$ python3 -q
>>> import numpy as np
>>> from numpy import linalg as LA
>>> np.set_printoptions(precision=2, suppress=True, linewidth=140, sign=" ")
>>> m1 = np.loadtxt("w.csv", delimiter=",")
>>> print(m1)
[[ 1.  0.  0.  0.  0.  0.  0.  0.  0.]
 [-2.  1.  0.  0.  0.  0.  0.  0.  0.]
 [ 1. -1.  1.  0.  0.  0.  0.  0.  0.]
 [-2.  0. -2.  1.  0.  0.  0.  0.  0.]
 [ 0.  1. -2.  1.  1.  0.  0.  0.  0.]
 [-1. -1.  2.  2.  1.  1.  0.  0.  0.]
 [ 0. -1. -2.  1.  1.  1.  1.  0.  0.]
 [-2.  1.  2.  2.  0.  1. -2.  1.  0.]
 [ 0.  2. -2. -2.  0. -2. -1.  0.  1.]]
>>> q, evecs = LA.qr(m1[:, :1])[0], LA.qr(m1[:, 1:])[0]
>>> sig = LA.svd(q.T @ evecs, compute_uv=False)
>>> print(sig)
[ 0.97]
>>> print(np.degrees(np.arccos(sig.clip(0, 1))))
[ 14.96]
>>> print(round(float(LA.norm(q @ q.T - evecs @ evecs.T, 2)), 2))
1.0
>>> f = np.array([-7, 7])
>>> print(np.polyval(f, m1[6]))
[  7.  14.  21.   0.   0.   0.   0.   7.   7.]
>>> print(np.correlate(m1[6], m1[5], "full"))
[ 0.  0.  0.  0. -1. -3. -3. -4.  1.  9.  6.  2.  0. -2. -1.  0.  0.]
>>> print(np.array([np.convolve(row, f, "same") for row in m1]))
[[ -7.   7.   0.   0.   0.   0.   0.   0.   0.]
 [ 14. -21.   7.   0.   0.   0.   0.   0.   0.]
 [ -7.  14. -14.   7.   0.   0.   0.   0.   0.]
 [ 14. -14.  14. -21.   7.   0.   0.   0.   0.]
 [  0.  -7.  21. -21.   0.   7.   0.   0.   0.]
 [  7.   0. -21.   0.   7.   0.   7.   0.   0.]
 [  0.   7.   7. -21.   0.   0.   0.   7.   0.]
 [ 14. -21.  -7.   0.  14.  -7.  21. -21.   7.]
 [  0. -14.  28.   0. -14.  14.  -7.  -7.  -7.]]
>>> out = m1[0, 0] * m1[1:] - np.outer(m1[1:, 0], m1[0])
>>> print(out)
[[ 0.  1.  0.  0.  0.  0.  0.  0.  0.]
 [ 0. -1.  1.  0.  0.  0.  0.  0.  0.]
 [ 0.  0. -2.  1.  0.  0.  0.  0.  0.]
 [ 0.  1. -2.  1.  1.  0.  0.  0.  0.]
 [ 0. -1.  2.  2.  1.  1.  0.  0.  0.]
 [ 0. -1. -2.  1.  1.  1.  1.  0.  0.]
 [ 0.  1.  2.  2.  0.  1. -2.  1.  0.]
 [ 0.  2. -2. -2.  0. -2. -1.  0.  1.]]
>>> print(m1[:, 0] / m1[0, 0])
[ 1. -2.  1. -2.  0. -1.  0. -2.  0.]
>>> print(LA.matrix_rank(out), LA.matrix_rank(m1))
8 9
>>> theta = np.radians(113)
>>> R = np.eye(9)
>>> R[8, 8] = R[1, 1] = np.cos(theta)
>>> R[8, 1], R[1, 8] = -np.sin(theta), np.sin(theta)
>>> print(R)
[[ 1.    0.    0.    0.    0.    0.    0.    0.    0.  ]
 [ 0.   -0.39  0.    0.    0.    0.    0.    0.    0.92]
 [ 0.    0.    1.    0.    0.    0.    0.    0.    0.  ]
 [ 0.    0.    0.    1.    0.    0.    0.    0.    0.  ]
 [ 0.    0.    0.    0.    1.    0.    0.    0.    0.  ]
 [ 0.    0.    0.    0.    0.    1.    0.    0.    0.  ]
 [ 0.    0.    0.    0.    0.    0.    1.    0.    0.  ]
 [ 0.    0.    0.    0.    0.    0.    0.    1.    0.  ]
 [ 0.   -0.92  0.    0.    0.    0.    0.    0.   -0.39]]
>>> out = m1 @ R.T
>>> print(np.allclose(m1 @ m1.T, out @ out.T))
True
>>> print(np.allclose(LA.norm(m1, axis=1), LA.norm(out, axis=1)))
True
